$ python3 -q
>>> import numpy as np
>>> np.set_printoptions(precision=2, suppress=True, linewidth=160, sign=" ")
>>> rd = lambda a: np.round(a, 2) + 0
>>> F = np.loadtxt("a.csv", delimiter=",")
>>> F
array([[ 3.,  1.,  1.],
       [ 2.,  8.,  1.],
       [ 0.,  0., -3.]])
>>> t3 = np.stack([F, -1 * F, F[::-1]])
>>> np.linalg.matrix_rank(t3.reshape(3, -1))
np.int64(2)
>>> rd(np.linalg.norm(t3, axis=(1, 2)))
array([ 9.43,  9.43,  9.43])
>>> np.einsum("bij,cij->bc", t3, t3)
array([[ 89., -89.,  63.],
       [-89.,  89., -63.],
       [ 63., -63.,  89.]])
>>> rd(np.linalg.det(t3))
array([-66.,  66.,  66.])
>>> (t3 @ F.T).shape
(3, 3, 3)
>>> np.linalg.matrix_rank(t3)
array([ 3,  3,  3])
>>> P = np.triu(np.array([[5, 5, 0], [0, 7, 1], [4, 1, 6]]), 1) + np.eye(3)
>>> Y = P @ F @ np.linalg.inv(P)
>>> np.linalg.matrix_rank(Y)
np.int64(3)
>>> np.poly(Y)
array([  1.,  -8., -11.,  66.])
>>> np.trace(Y), np.trace(F)
(np.float64(8.0), np.float64(8.0))
>>> P @ F - F @ P
array([[ 10.,  25.,   4.],
       [  0., -10., -11.],
       [  0.,   0.,   0.]])
>>> x = np.array([2, -2, -2])
>>> rhs = F @ x
>>> c, lr = np.zeros(3), 1 / np.linalg.norm(F, 2) ** 2
>>> for i in range(12):
...     c -= lr * F.T @ (F @ c - rhs)
...     if i % 2 == 0: print(i, round(np.linalg.norm(F @ c - rhs), 2))
... 
0 6.84
2 5.79
4 4.9
6 4.15
8 3.52
10 2.98
>>> rd(c)
array([ 1.04, -1.78, -1.42])
>>> rng = np.random.default_rng(602)
>>> lab = rng.permutation(3)
>>> lab
array([ 2,  1,  0])
>>> Y = F[lab][:, lab]
>>> np.allclose(Y, F)
False
>>> np.diag(Y)
array([-3.,  8.,  3.])
>>> Y
array([[-3.,  0.,  0.],
       [ 1.,  8.,  2.],
       [ 1.,  1.,  3.]])
>>> K = np.load("m.npy")
>>> K
array([[ 1, -1,  1],
       [ 1,  0,  0]])
>>> u, g = K[0], K[1]
>>> u @ g
np.int64(1)
>>> u @ u
np.int64(3)
>>> p = (u @ g) / (u @ u) * u
>>> rd(g - p)
array([ 0.67,  0.33, -0.33])
>>> np.outer(u, g)
array([[ 1,  0,  0],
       [-1,  0,  0],
       [ 1,  0,  0]])
>>> rd((g - p) @ u)
np.float64(0.0)
>>> np.linalg.matrix_rank(np.outer(u, g))
np.int64(1)
>>> Y = K / np.linalg.norm(K, axis=1, keepdims=True)
>>> gram = Y @ Y.T
>>> rd(gram[1])
array([ 0.58,  1.  ])
>>> np.argwhere(np.triu(np.abs(gram) > 0.95, 1))
array([], shape=(0, 2), dtype=int64)
>>> rd(gram)
array([[ 1.  ,  0.58],
       [ 0.58,  1.  ]])
>>> rd(np.degrees(np.arccos(np.clip(gram[1, 0], -1, 1))))
np.float64(54.74)
>>> (gram - 2 * np.eye(2)).round(6).argmax(axis=1)
array([ 1,  0])
>>> Y = np.array([[4, 0, 9], [0, 4, 2]])
>>> C = np.kron(Y, gram)
>>> C.shape
(4, 6)
>>> np.linalg.matrix_rank(C)
np.int64(4)
>>> arr = np.load("sample7.npy")
>>> arr
array([[ 0.05,  0.12, -3.01,  0.01, -0.13],
       [-0.07,  0.06, -5.14, -0.21, -0.04],
       [-0.11, -0.06,  4.81,  0.01,  0.03],
       [-0.13, -0.13,  3.  ,  0.07, -0.16]])
>>> # column 2 is much longer than the rest
>>> t3 = np.stack([arr, 3 * arr, arr[::-1]])
>>> np.linalg.matrix_rank(t3)
array([ 4,  4,  4])
>>> rd(np.linalg.norm(t3, axis=(1, 2)))
array([  8.23,  24.7 ,   8.23])
>>> np.linalg.matrix_rank(t3.reshape(3, -1))
np.int64(2)
>>> rd(np.einsum("bij,cij->bc", t3, t3))
array([[  67.78,  203.35,  -67.51],
       [ 203.35,  610.06, -202.52],
       [ -67.51, -202.52,   67.78]])
>>> (t3 @ arr.T).shape
(3, 4, 4)
>>> t3.shape
(3, 4, 5)
>>> rd(np.linalg.norm(arr, 2) / np.linalg.norm(arr))
np.float64(1.0)
>>> [round(float(x), 2) for x in np.linalg.svd(arr, compute_uv=False)[:3]]
[8.23, 0.24, 0.21]
>>> np.linalg.matrix_rank(arr, rtol=0.1)
np.int64(1)
>>> np.argsort(-np.linalg.norm(arr, axis=0).round(6), kind="stable")[:3]
array([ 2,  3,  4])
>>> X = np.array([[-1.1, 1.5, -0.9, 1.1],
...     [0.5, 0.1, -1.3, 1.7],
...     [0.8, -0.3, -0.3, 0.2],
...     [2.1, 0.5, 0.7, -1.5]])
>>> gram = arr.T @ arr
>>> rd(gram)
array([[ 0.04,  0.03, -0.71,  0.  ,  0.01],
       [ 0.03,  0.04, -1.35, -0.02,  0.  ],
       [-0.71, -1.35, 67.62,  1.31,  0.26],
       [ 0.  , -0.02,  1.31,  0.05,  0.  ],
       [ 0.01,  0.  ,  0.26,  0.  ,  0.05]])
>>> np.linalg.matrix_rank(gram)
np.int64(4)
>>> rd(np.linalg.svd(arr, compute_uv=False) ** 2)
array([ 67.68,   0.06,   0.04,   0.01])
>>> rd(np.diag(gram))
array([  0.04,   0.04,  67.62,   0.05,   0.05])
>>> W1 = np.array([[6, 7], [4, 3], [2, 7], [1, 3]])
>>> c = np.array([2, 3])
>>> H = np.maximum(X @ W1 + c, 0)
>>> np.linalg.matrix_rank(H)
np.int64(2)
>>> (H > 0).astype(int)
array([[ 1,  0],
       [ 1,  1],
       [ 1,  1],
       [ 1,  1]])
>>> (H > 0).mean(axis=0)
array([ 1.  ,  0.75])
>>> C = np.array([[1, 0, -1], [-2, -2, -1]])
>>> rd(H @ C)
array([[  0.7,   0. ,  -0.7],
       [ -1.1,  -5.6,  -7.3],
       [ -7.2, -12.4, -11.4],
       [-22.7, -39.2, -36.1]])
>>> (H @ C).round(6).argmax(axis=1)
array([ 0,  0,  0,  0])
>>> M = np.load("out17.npy")
>>> M
array([[ 1,  0,  0,  0,  0],
       [-5,  1,  0,  0,  0],
       [ 5,  2,  1,  0,  0],
       [ 4,  3,  1,  1,  0],
       [ 3,  4, -2, -5,  1]])
>>> Y = np.linalg.invert(M)
Traceback (most recent call last):
  File "<python-input-82>", line 1, in <module>
    Y = np.linalg.invert(M)
        ^^^^^^^^^^^^^^^^
AttributeError: module 'numpy.linalg' has no attribute 'invert'
>>> Y = np.linalg.inv(M)
>>> rd(np.linalg.slogdet(M)[0])
np.float64(1.0)
>>> rd(np.linalg.det(M) * Y)
array([[  1.,   0.,   0.,   0.,   0.],
       [  5.,   1.,   0.,   0.,   0.],
       [-15.,  -2.,   1.,   0.,   0.],
       [ -4.,  -1.,  -1.,   1.,   0.],
       [-73., -13.,  -3.,   5.,   1.]])
>>> (np.abs(Y) > 1e-9).astype(int)
array([[ 1,  0,  0,  0,  0],
       [ 1,  1,  0,  0,  0],
       [ 1,  1,  1,  0,  0],
       [ 1,  1,  1,  1,  0],
       [ 1,  1,  1,  1,  1]])
>>> rd(np.linalg.inv(Y))
array([[ 1.,  0.,  0.,  0.,  0.],
       [-5.,  1.,  0.,  0.,  0.],
       [ 5.,  2.,  1.,  0.,  0.],
       [ 4.,  3.,  1.,  1.,  0.],
       [ 3.,  4., -2., -5.,  1.]])
>>> q, vecs = np.linalg.qr(M[:, :3])[0], np.linalg.qr(M[:, 3:])[0]
>>> sigma = np.linalg.svd(q.T @ vecs, compute_uv=False)
>>> rd(sigma)
array([ 1.  ,  0.77])
>>> rd(np.degrees(np.arccos(sigma.clip(0, 1))))
array([  1.07,  39.49])
>>> x = np.array([-4, -2, -3, 2, -3])
>>> M @ x
array([ -4,  18, -27, -23, -27])
>>> np.linalg.norm(M @ x) <= np.linalg.norm(M, 2) * np.linalg.norm(x) + 1e-9
np.True_
>>> (M @ x).argmax()
np.int64(1)
>>> M * x
array([[ -4,   0,   0,   0,   0],
       [ 20,  -2,   0,   0,   0],
       [-20,  -4,  -3,   0,   0],
       [-16,  -6,  -3,   2,   0],
       [-12,  -8,   6, -10,  -3]])
>>> M.sum(axis=1)
array([ 1, -4,  8,  9,  1])
>>> np.zeros(5, 5)
Traceback (most recent call last):
  File "<python-input-98>", line 1, in <module>
    np.zeros(5, 5)
    ~~~~~~~~^^^^^^
TypeError: Cannot interpret '5' as a data type
>>> np.unravel_index(np.abs(M).argmax(), M.shape)
(np.int64(1), np.int64(0))
>>> M[:, 5]
Traceback (most recent call last):
  File "<python-input-100>", line 1, in <module>
    M[:, 5]
    ~^^^^^^
IndexError: index 5 is out of bounds for axis 1 with size 5
>>> W0 = np.loadtxt("x.csv", delimiter=",")
>>> W0
array([[  0.,   7.,   0.],
       [  1.,   3.,   2.],
       [  4.,   0.,  17.],
       [  4.,   0.,  17.],
       [  1.,   3.,   2.],
       [  0.,   7.,   0.],
       [  2.,   0.,   7.],
       [  3.,   0.,  12.],
       [  1.,   3.,   2.],
       [  3.,   0.,  12.],
       [  3.,   0.,  12.],
       [  0.,  15.,   0.],
       [  0.,  15.,   0.],
       [  1.,   3.,   2.],
       [  2.,   0.,   7.]])
>>> # row 3 repeats row 2
>>> Y = np.c_[W0[:, :1] @ np.array([[1]]), np.array([2, -2, 2, 2, 1, -1, -2, 0, 0, -1, -2, -2, -1, 0, 1])]
>>> Y
array([[ 0.,  2.],
       [ 1., -2.],
       [ 4.,  2.],
       [ 4.,  2.],
       [ 1.,  1.],
       [ 0., -1.],
       [ 2., -2.],
       [ 3.,  0.],
       [ 1.,  0.],
       [ 3., -1.],
       [ 3., -2.],
       [ 0., -2.],
       [ 0., -1.],
       [ 1.,  0.],
       [ 2.,  1.]])
>>> rd(np.linalg.lstsq(W0, Y[:, 0])[0])
array([ 1.,  0.,  0.])
>>> np.linalg.matrix_rank(np.c_[W0, Y])
np.int64(4)
